>>> import numpy as np
>>> np.set_printoptions(suppress=True, linewidth=140)
>>> def rd(a):
...     return np.round(a, 4) + 0
... 
>>> K = np.loadtxt("sample7.csv", delimiter=",")
>>> print(rd(K))
[[0.1579 0.     0.1053 0.0526 0.     0.1053 0.0526 0.0526 0.1053 0.1053 0.0526 0.1053 0.     0.     0.1053]
 [0.1111 0.1667 0.     0.1111 0.0556 0.0556 0.1111 0.1111 0.     0.     0.1111 0.0556 0.     0.0556 0.0556]
 [0.1    0.05   0.15   0.     0.1    0.1    0.05   0.     0.     0.05   0.05   0.05   0.1    0.1    0.1   ]
 [0.1176 0.0588 0.     0.1765 0.1176 0.     0.     0.1176 0.     0.1176 0.0588 0.0588 0.0588 0.0588 0.0588]
 [0.1053 0.1053 0.1053 0.     0.1053 0.1053 0.1053 0.0526 0.     0.0526 0.0526 0.     0.1053 0.0526 0.0526]
 [0.     0.0476 0.0476 0.0476 0.     0.1429 0.0952 0.0476 0.0952 0.0952 0.0952 0.0952 0.0952 0.0952 0.    ]
 [0.0952 0.0952 0.     0.0952 0.0476 0.0476 0.1429 0.0952 0.0952 0.0952 0.0476 0.0476 0.0476 0.     0.0476]
 [0.0455 0.0909 0.0909 0.0909 0.0909 0.0909 0.0909 0.0455 0.0909 0.0455 0.0455 0.0909 0.     0.0909 0.    ]
 [0.0476 0.0476 0.0952 0.0476 0.0476 0.0952 0.0952 0.0952 0.1429 0.0952 0.     0.0476 0.0952 0.     0.0476]
 [0.0667 0.0667 0.0667 0.0667 0.1333 0.0667 0.0667 0.1333 0.0667 0.0667 0.     0.0667 0.     0.     0.1333]
 [0.1111 0.1111 0.0556 0.     0.1111 0.     0.1111 0.0556 0.     0.0556 0.1111 0.1111 0.1111 0.     0.0556]
 [0.1111 0.     0.     0.0556 0.0556 0.0556 0.1111 0.1111 0.0556 0.0556 0.1111 0.1111 0.     0.0556 0.1111]
 [0.05   0.1    0.05   0.05   0.     0.05   0.05   0.1    0.05   0.05   0.1    0.05   0.15   0.1    0.05  ]
 [0.1111 0.     0.0556 0.0556 0.0556 0.0556 0.1111 0.1111 0.1111 0.0556 0.0556 0.0556 0.1111 0.0556 0.    ]
 [0.1176 0.1176 0.1176 0.     0.     0.0588 0.0588 0.0588 0.0588 0.     0.0588 0.     0.1176 0.0588 0.1765]]
>>> rng = np.random.default_rng(7341)
>>> z = rng.permutation(15)
>>> M2 = K[:, z] * rng.choice([-1, 1], 15)
>>> print(rd(M2))
[[-0.0526  0.1053  0.1053 -0.0526  0.      0.      0.     -0.1053  0.1053 -0.1053  0.0526 -0.0526  0.1579  0.1053  0.    ]
 [-0.1111  0.      0.     -0.1111 -0.0556  0.0556  0.1667 -0.0556  0.0556 -0.0556  0.1111 -0.1111  0.1111  0.      0.    ]
 [ 0.      0.      0.05   -0.05   -0.1     0.1     0.05   -0.1     0.05   -0.1     0.05    0.      0.1     0.15   -0.1   ]
 [-0.1176  0.      0.1176  0.     -0.1176  0.0588  0.0588 -0.0588  0.0588  0.      0.0588 -0.1765  0.1176  0.     -0.0588]
 [-0.0526  0.      0.0526 -0.1053 -0.1053  0.0526  0.1053 -0.0526  0.     -0.1053  0.0526  0.      0.1053  0.1053 -0.1053]
 [-0.0476  0.0952  0.0952 -0.0952  0.      0.0952  0.0476  0.      0.0952 -0.1429  0.0952 -0.0476  0.      0.0476 -0.0952]
 [-0.0952  0.0952  0.0952 -0.1429 -0.0476  0.      0.0952 -0.0476  0.0476 -0.0476  0.0476 -0.0952  0.0952  0.     -0.0476]
 [-0.0455  0.0909  0.0455 -0.0909 -0.0909  0.0909  0.0909  0.      0.0909 -0.0909  0.0455 -0.0909  0.0455  0.0909  0.    ]
 [-0.0952  0.1429  0.0952 -0.0952 -0.0476  0.      0.0476 -0.0476  0.0476 -0.0952  0.     -0.0476  0.0476  0.0952 -0.0952]
 [-0.1333  0.0667  0.0667 -0.0667 -0.1333  0.      0.0667 -0.1333  0.0667 -0.0667  0.     -0.0667  0.0667  0.0667  0.    ]
 [-0.0556  0.      0.0556 -0.1111 -0.1111  0.      0.1111 -0.0556  0.1111  0.      0.1111  0.      0.1111  0.0556 -0.1111]
 [-0.1111  0.0556  0.0556 -0.1111 -0.0556  0.0556  0.     -0.1111  0.1111 -0.0556  0.1111 -0.0556  0.1111  0.      0.    ]
 [-0.1     0.05    0.05   -0.05    0.      0.1     0.1    -0.05    0.05   -0.05    0.1    -0.05    0.05    0.05   -0.15  ]
 [-0.1111  0.1111  0.0556 -0.1111 -0.0556  0.0556  0.      0.      0.0556 -0.0556  0.0556 -0.0556  0.1111  0.0556 -0.1111]
 [-0.0588  0.0588  0.     -0.0588  0.      0.0588  0.1176 -0.1765  0.     -0.0588  0.0588  0.      0.1176  0.1176 -0.1176]]
>>> left, _, Vt = np.linalg.svd(K.T @ M2)
>>> print(z)
[ 7  8  9  6  4 13  1 14 11  5 10  3  0  2 12]
>>> print(rd(np.linalg.norm(M2) ** 2 / np.linalg.norm(M2, 2) ** 2))
1.383
>>> print(rd(np.linalg.norm(M2[4], 1)), rd(np.linalg.norm(M2[4], np.inf)))
1.0 0.1053
>>> print(rd(np.linalg.norm(M2[4] - M2[13])))
0.2082
>>> print(rd(M2[4] @ M2[13]))
0.0673
>>> print(rd(np.linalg.norm(M2, 2)))
1.0122
>>> print(rd(np.linalg.norm(M2, "nuc")))
2.9554
>>> arr = np.load("m.npy")
>>> print(arr)
[[ 2. -3.  0.  0.  0.  0.  0.  0.  0.  0.  0.  0.  0.  0.]
 [-3.  0. -3.  0.  0.  0.  0.  0.  0.  0.  0.  0.  0.  0.]
 [ 0. -3. -3. -3.  0.  0.  0.  0.  0.  0.  0.  0.  0.  0.]
 [ 0.  0. -3. -2. -3.  0.  0.  0.  0.  0.  0.  0.  0.  0.]
 [ 0.  0.  0. -3.  1. -3.  0.  0.  0.  0.  0.  0.  0.  0.]
 [ 0.  0.  0.  0. -3.  1. -3.  0.  0.  0.  0.  0.  0.  0.]
 [ 0.  0.  0.  0.  0. -3.  0. -3.  0.  0.  0.  0.  0.  0.]
 [ 0.  0.  0.  0.  0.  0. -3.  1. -3.  0.  0.  0.  0.  0.]
 [ 0.  0.  0.  0.  0.  0.  0. -3. -3. -3.  0.  0.  0.  0.]
 [ 0.  0.  0.  0.  0.  0.  0.  0. -3.  1. -3.  0.  0.  0.]
 [ 0.  0.  0.  0.  0.  0.  0.  0.  0. -3.  2. -3.  0.  0.]
 [ 0.  0.  0.  0.  0.  0.  0.  0.  0.  0. -3.  1. -3.  0.]
 [ 0.  0.  0.  0.  0.  0.  0.  0.  0.  0.  0. -3.  0. -3.]
 [ 0.  0.  0.  0.  0.  0.  0.  0.  0.  0.  0.  0. -3.  1.]]
>>> M2 = np.linalg.inv(arr)
>>> print(rd(np.linalg.det(arr) * np.linalg.det(M2)))
1.0
>>> print(np.allclose(M2, arr.T))
False
>>> J = np.load("block5.npy")
>>> print(J)
[[  2  -7   3   1  -4   1  13   1  -3 -11   9 -13]
 [  2  -4  -1 -10   0 -12  20   0   7  -6  13 -11]
 [  6 -12  12  -1   1   4   4 -15   9  -1   2   7]
 [ -7  15  -6   4 -15  13   1  11  12   5  -3   9]
 [-10   0  -6   4  -6  -4  14  11   1  -2   1  -5]
 [  5   8  -8  -9  -5   8  16  -6  26  -4   7   0]
 [-15  -4  -5 -10  -8  -4   3   5   2 -12  -4  -8]
 [-11  -8   0 -19  -8  -4  10  -4   9 -11  -3  -8]
 [  4   8   0  -9  -4  12  10   0  23   5   7   9]
 [ -7  -1  -1  -2  -6  -5  -4   3  -4  -4   0  -9]
 [  5   8 -10 -13  -6  12  28  -3  18 -19   2 -11]
 [-10   9   1  -3 -15   7  -8  14   5   2   0  11]
 [ -6 -25   1  23  -2   1  14   3   6  -3  10  -2]
 [ -2   9  -2   6  -9   9  -6   6   7   5   2   7]
 [ -3  -1   2 -15 -10  -5  17  12  -1 -19  13 -13]
 [ -1  -2  -2   5 -17  18  21   2  33   0   8  10]
 [ -3  -8  -3 -10  -2  -2  12 -12  11  -8  -1 -12]
 [  9  -5   4 -15  -4  -3  26  -5   8 -15  16 -17]
 [ -6   0  -5   4 -18  18  18   5  27   7   1   7]
 [ -5  -6  -2   6   0  -8   7   6  -4  -2   6  -7]
 [ -1 -16  10  16  -6   6  -2   3   2   4   6   8]
 [  0  12  -5   0  -4  12   3   9  16   4   6   9]
 [ -5  -6  -2   6   0  -8   7   6  -4  -2   6  -7]
 [-18   5 -17 -10  -6  -3  24  27  23   1   3   8]
 [  0  -3  -7   1   4   3   9  -6   8  -5  -2  -3]
 [  5  -2   3   1   1   0   3  -3   6  -7   7   3]
 [-11  -8   6  -1 -13   0  -1  17  -2   3   3   5]
 [ -3 -10   7   1 -17   6   3   7  -3  -7   8 -14]
 [-13   5  -3 -14 -22   9  14   4  27 -13   1   4]
 [ -1  -1   8 -14 -10   7   4   3  -1 -12   1  -2]]
>>> print(rd(np.linalg.norm(J, "nuc")))
473.3235
>>> print(J[6] @ J[10])
486
>>> print(rd(np.linalg.norm(J, 2)))
115.1902
